>>> import numpy as np
>>> np.set_printoptions(suppress=True, linewidth=140)
>>> J = np.load("block3.npy")
>>> print(J)
[[7 5 7 5 7 5]
 [8 8 8 8 8 8]
 [0 0 0 0 0 0]
 [7 5 7 5 7 5]
 [8 8 8 8 8 8]
 [0 0 0 0 0 0]]
>>> # column 2 repeats column 0
>>> rank = np.linalg.matrix_rank(J)
>>> print(rank)
2
>>> null = np.linalg.svd(J)[2][rank:].T
>>> print(null.shape)
(6, 4)
>>> print([int(np.linalg.matrix_rank(np.delete(J, i, axis=0))) for i in range(6)])
[2, 2, 2, 2, 2, 2]
>>> print(np.round(np.linalg.norm(J, 2) / np.linalg.norm(J), 2))
1.0
>>> print(np.argsort(-np.linalg.norm(J, axis=0).round(6), kind="stable")[:3])
[0 2 4]
>>> Uu, sv, Vt = np.linalg.svd(J)
>>> print(np.argmax(sv[:-1] / (sv[1:] + 1e-6)) + 1)
2
>>> print(sv.round(2) + 0)
[34.7   2.77  0.    0.    0.    0.  ]
>>> B = Uu[:, :2] @ np.diag(sv[:2]) @ Vt[:2]
>>> print(round(np.abs(J - B).max(), 2))
0.0
>>> print(np.round(np.linalg.norm(J - B) / np.linalg.norm(J), 2))
0.0
>>> print(round(float(np.linalg.norm(J - B, 2)), 2), round(sv[2], 2))
0.0 0.0
>>> print(np.linalg.lstsq(J[:-1].T, J[-1])[2])
2
>>> print(round(np.trace(np.linalg.pinv(J) @ J), 2))
2.0
>>> def softmax(z):
...     e = np.exp(z - z.max(axis=-1, keepdims=True))
...     return e / e.sum(axis=-1, keepdims=True)
... 
>>> print(np.round(softmax(J[5] + 3), 2))
[0.17 0.17 0.17 0.17 0.17 0.17]
>>> print(np.round(softmax(10 * J[5]), 2))
[0.17 0.17 0.17 0.17 0.17 0.17]
>>> S = J @ J.T / np.sqrt(6)
>>> print(softmax(S).round(6).argmax(axis=1))
[1 1 0 1 1 0]
>>> print(np.round(softmax(S), 2) + 0)
[[0.   0.5  0.   0.   0.5  0.  ]
 [0.   0.5  0.   0.   0.5  0.  ]
 [0.17 0.17 0.17 0.17 0.17 0.17]
 [0.   0.5  0.   0.   0.5  0.  ]
 [0.   0.5  0.   0.   0.5  0.  ]
 [0.17 0.17 0.17 0.17 0.17 0.17]]
>>> print(np.round(softmax(S + np.triu(np.full(S.shape, -np.inf), 1)), 2) + 0)
[[1.   0.   0.   0.   0.   0.  ]
 [0.   1.   0.   0.   0.   0.  ]
 [0.33 0.33 0.33 0.   0.   0.  ]
 [0.   1.   0.   0.   0.   0.  ]
 [0.   0.5  0.   0.   0.5  0.  ]
 [0.17 0.17 0.17 0.17 0.17 0.17]]
>>> print(np.round(softmax(S)[5] @ J, 2))
[5.   4.33 5.   4.33 5.   4.33]
>>> F = np.load("data.npy")
>>> print(F.round(2))
[[-6.6   6.1   4.38]
 [ 5.51 -3.55 -7.55]
 [-4.91  7.54 -4.36]
 [ 6.7  -6.63 -3.34]
 [ 5.77 -7.8   2.43]
 [-5.92  4.33  6.8 ]
 [-1.05 -2.56  9.61]
 [-6.52  5.81  4.87]
 [-4.64  2.11  8.6 ]
 [-4.48  1.86  8.74]
 [-4.37  7.27 -5.29]
 [-6.5   7.59  0.29]]
>>> # rank 2
>>> Z = F[[1, 0]].astype(float)
>>> for _ in range(5):
...     z = np.linalg.norm(F[:, None] - Z, axis=-1).argmin(axis=1)
...     Z = np.array([F[z == j].mean(axis=0) for j in range(2)])
... 
>>> print(z)
[1 0 1 0 0 1 1 1 1 1 1 1]
>>> print(Z.round(2))
[[ 5.99 -5.99 -2.82]
 [-5.    4.45  3.74]]
>>> print(np.abs(Z[1] - Z[0]).argmax())
0
>>> f, g = Z[0], Z[1]
>>> print(np.round(f @ g, 2))
-67.18
>>> p = (f @ g) / (f @ f) * f
>>> print(np.round((g - p) @ f, 2))
0.0
>>> Uu, sv, Vt = np.linalg.svd(F)
>>> V = Vt[:(sv > 1e-8).sum()]
>>> rng = np.random.default_rng(32648)
>>> x0 = F[4] + -1 * F[1] + rng.integers(2) * np.eye(3)[2]
>>> print(x0.round(2))
[ 0.25 -4.25 10.98]
>>> print(np.round(V.T @ V, 2))
[[ 0.45 -0.46 -0.18]
 [-0.46  0.61 -0.15]
 [-0.18 -0.15  0.94]]
>>> print(np.round(np.diag(V.T @ V), 2))
[0.45 0.61 0.94]
>>> print(np.linalg.matrix_rank(np.vstack([F, x0])))
3
>>> Uu, sv, Vt = np.linalg.svd(J, full_matrices=False)
>>> print(np.allclose(Uu * sv @ Vt, J))
True
>>> print(np.round(Uu.T @ Uu, 2) + 0)
[[1. 0. 0. 0. 0. 0.]
 [0. 1. 0. 0. 0. 0.]
 [0. 0. 1. 0. 0. 0.]
 [0. 0. 0. 1. 0. 0.]
 [0. 0. 0. 0. 1. 0.]
 [0. 0. 0. 0. 0. 1.]]
>>> print(np.round(np.sqrt((sv ** 2).sum()), 2), round(float(np.linalg.norm(J)), 2))
34.81 34.81
>>> print(sv.round(2) + 0)
[34.7   2.77  0.    0.    0.    0.  ]
>>> print(np.round(np.abs(Vt[0]), 2))
[0.43 0.38 0.43 0.38 0.43 0.38]
>>> print(np.round(np.cumsum(sv ** 2) / np.sum(sv ** 2), 2))
[0.99 1.   1.   1.   1.   1.  ]
>>> print(np.abs(Uu[:, 0]).round(6).argmax())
1
>>> z = F[:, 0] > np.median(F[:, 0])
>>> f = F[z].mean(axis=0) - F[~z].mean(axis=0)
>>> print(f.round(2))
[ 7.2  -7.48 -2.66]
>>> m1 = np.loadtxt("case0.csv", delimiter=",")
>>> print(m1)
[[ 8.  2. 10.]
 [ 0.  0.  0.]
 [13.  3. 15.]
 [13.  3. 15.]
 [ 8.  2. 10.]
 [13.  3. 15.]
 [ 0.  0.  0.]
 [13.  3. 15.]
 [ 8.  2. 10.]
 [ 8.  2. 10.]
 [ 3.  1.  5.]
 [13.  3. 15.]
 [ 0.  0.  0.]
 [13.  3. 15.]
 [ 3.  1.  5.]
 [ 3.  1.  5.]]
>>> # null space of dimension 1
>>> z = m1[:, 2] > np.median(m1[:, 2])
>>> f = m1[z].mean(axis=0) - m1[~z].mean(axis=0)
>>> print((((m1 - m1.mean(axis=0)) @ f > 0) == z).mean())
0.75
>>> x0 = np.array([1, -3, 4])
>>> h1 = np.maximum(m1 @ x0, 0)
>>> print(h1)
[42.  0. 64. 64. 42. 64.  0. 64. 42. 42. 20. 64.  0. 64. 20. 20.]
>>> X = np.load("run19.npy")
>>> print(X.round(2))
[[-0.3   0.45 -0.33 -0.49  0.6 ]
 [-0.36 -0.54  0.61 -0.31  0.31]
 [-0.18 -0.27 -0.27  0.72  0.55]
 [-0.55 -0.41 -0.56 -0.18 -0.42]
 [ 0.67 -0.51 -0.35 -0.34  0.25]]
>>> # keeps lengths
>>> print(np.round(np.trace(X), 2))
-1.05
>>> print(round(np.linalg.det(X), 2))
1.0
>>> print(np.allclose(X, X.T))
False
>>> data = np.load("a.npy")
>>> print(data)
[[ 0 -3 -2  0 -2]
 [ 0  0  2 -3 -3]
 [ 0  0  0  1  2]
 [ 0  0  0  0 -3]
 [ 0  0  0  0  0]]
>>> # null space of dimension 1
>>> print([int(np.linalg.matrix_rank(np.linalg.matrix_power(data, p))) for p in range(1, 6)])
[4, 3, 2, 1, 0]
>>> print(np.linalg.matrix_rank(data - data[0, 0] * np.eye(5)))
4
>>> print([round(float(x), 2) for x in np.linalg.svd(data, compute_uv=False)[:3]])
[5.76, 4.07, 1.74]
>>> print(np.linalg.matrix_rank(data, rtol=0.1))
3
>>> print(np.argsort(-np.linalg.norm(data, axis=0).round(6), kind="stable")[:3])
[4 3 1]
>>> Uu, sv, Vt = np.linalg.svd(data)
>>> print(sv.round(2))
[5.76 4.07 1.74 0.44 0.  ]
>>> print(np.argmax(sv[:-1] / (sv[1:] + 1e-6)) + 1)
4
>>> B = Uu[:, :4] @ np.diag(sv[:4]) @ Vt[:4]
>>> print(np.linalg.matrix_rank(data, rtol=0.05))
4
>>> print(np.round(np.linalg.norm(data - B) / np.linalg.norm(data), 2))
0.0
>>> print(round(float(np.abs(data - B).max()), 2))
0.0
>>> A = np.load("arr.npy")
>>> print(A)
[[0 0 0 0 0]
 [0 0 0 2 0]
 [2 0 0 0 0]
 [0 0 0 0 0]]
>>> # columns 1 and 2 are equal
>>> print(np.round(softmax(A).sum(axis=1), 2))
[1. 1. 1. 1.]
>>> print(np.round(softmax(10 * A[2]), 2) + 0)
[1. 0. 0. 0. 0.]
>>> S = A @ A.T / np.sqrt(5)
>>> print(np.round(softmax(S)[2] @ A, 2))
[1.33 0.   0.   0.22 0.  ]
>>> print(np.round(softmax(S), 2))
[[0.25 0.25 0.25 0.25]
 [0.11 0.67 0.11 0.11]
 [0.11 0.11 0.67 0.11]
 [0.25 0.25 0.25 0.25]]
>>> try:
...     np.linalg.inv(A)
... except np.linalg.LinAlgError as e:
...     print(e)
... 
Last 2 dimensions of the array must be square
>>> print(np.linalg.lstsq(A[:-1].T, A[-1])[2])
2
>>> print(np.abs(np.diag(np.linalg.qr(A)[1])) > 1e-9)
[ True False False False]
>>> print(np.round(A @ np.linalg.pinv(A) @ A, 2))
[[0. 0. 0. 0. 0.]
 [0. 0. 0. 2. 0.]
 [2. 0. 0. 0. 0.]
 [0. 0. 0. 0. 0.]]
>>> sv = 20 * 0.2 ** np.arange(4)
>>> M = rng.normal(size=(18, 4)) * rng.permutation(sv)
>>> print(M.round(2) + 0)
[[ -0.17  -3.73  21.91   0.66]
 [ -0.21  -4.79  -4.1    0.29]
 [  0.07   5.53 -25.21   0.21]
 [  0.3    6.27  -8.35  -1.03]
 [  0.19  -3.84 -25.67   0.  ]
 [ -0.1   -6.2   14.73  -0.4 ]
 [  0.18  -3.7    2.61  -0.89]
 [ -0.12   2.65 -20.46  -0.63]
 [  0.19  -0.95 -17.53   0.11]
 [ -0.03   3.43  -1.24  -0.15]
 [  0.07   0.84  14.16   1.07]
 [ -0.19  -1.02   7.19  -0.81]
 [ -0.08   0.01  13.92   0.77]
 [  0.1    0.45 -20.35   1.43]
 [  0.23  -6.99 -31.2    1.34]
 [  0.36  -2.25  -3.53  -0.01]
 [ -0.05   3.56  -6.98   0.22]
 [  0.13   6.05  -1.58   0.27]]
>>> Ac = (M - M.mean(axis=0)) / M.std(axis=0)
>>> print(np.round(Ac.std(axis=0), 2))
[1. 1. 1. 1.]
>>> c = np.linalg.lstsq(np.delete(Ac, 1, axis=1), Ac[:, 1])[0]
>>> print(np.abs(c).argmax())
2
>>> d = np.linalg.norm(M[:, None] - M[None], axis=-1)
>>> print(np.flatnonzero(d[15] < d.mean() / 2))
[ 1  6  9 15 16 17]
>>> print((d + 1e9 * np.eye(18)).round(6).argmin(axis=1))
[ 5 15  7 16 14 12 11 13 13 17 12  6 10  7  4  1  3  9]
>>> print(d[:5, :5].round(2))
[[ 0.   26.04 48.03 31.92 47.59]
 [26.04  0.   23.5  11.93 21.59]
 [48.03 23.5   0.   16.93  9.38]
 [31.92 11.93 16.93  0.   20.08]
 [47.59 21.59  9.38 20.08  0.  ]]
>>> print(d[15].round(6).argsort(kind="stable")[:4])
[15  1  9  6]
>>> print(d.shape)
(18, 18)
>>> B = np.array([[0, 0, 3], [1, 3, 2], [3, 0, 2]])
>>> K = np.tril(B)
>>> print(K)
[[0 0 0]
 [1 3 0]
 [3 0 2]]
>>> th = np.radians(180)
>>> Rm = np.eye(3)
>>> Rm[2, 2] = Rm[1, 1] = np.cos(th)
>>> Rm[2, 1], Rm[1, 2] = -np.sin(th), np.sin(th)
>>> print(Rm.round(2) + 0)
[[ 1.  0.  0.]
 [ 0. -1.  0.]
 [ 0.  0. -1.]]
>>> B = K @ Rm.T
>>> print(B.round(2) + 0)
[[ 0.  0.  0.]
 [ 1. -3.  0.]
 [ 3.  0. -2.]]
>>> print(np.round(np.linalg.det(Rm), 2), np.trace(Rm))
1.0 -1.0
>>> print(np.abs(B - K).max(axis=0))
[0. 6. 4.]
>>> print(np.round(np.linalg.svd(K, compute_uv=False), 2) + 0, np.round(np.linalg.svd(B, compute_uv=False), 2) + 0)
[3.85 2.85 0.  ] [3.85 2.85 0.  ]
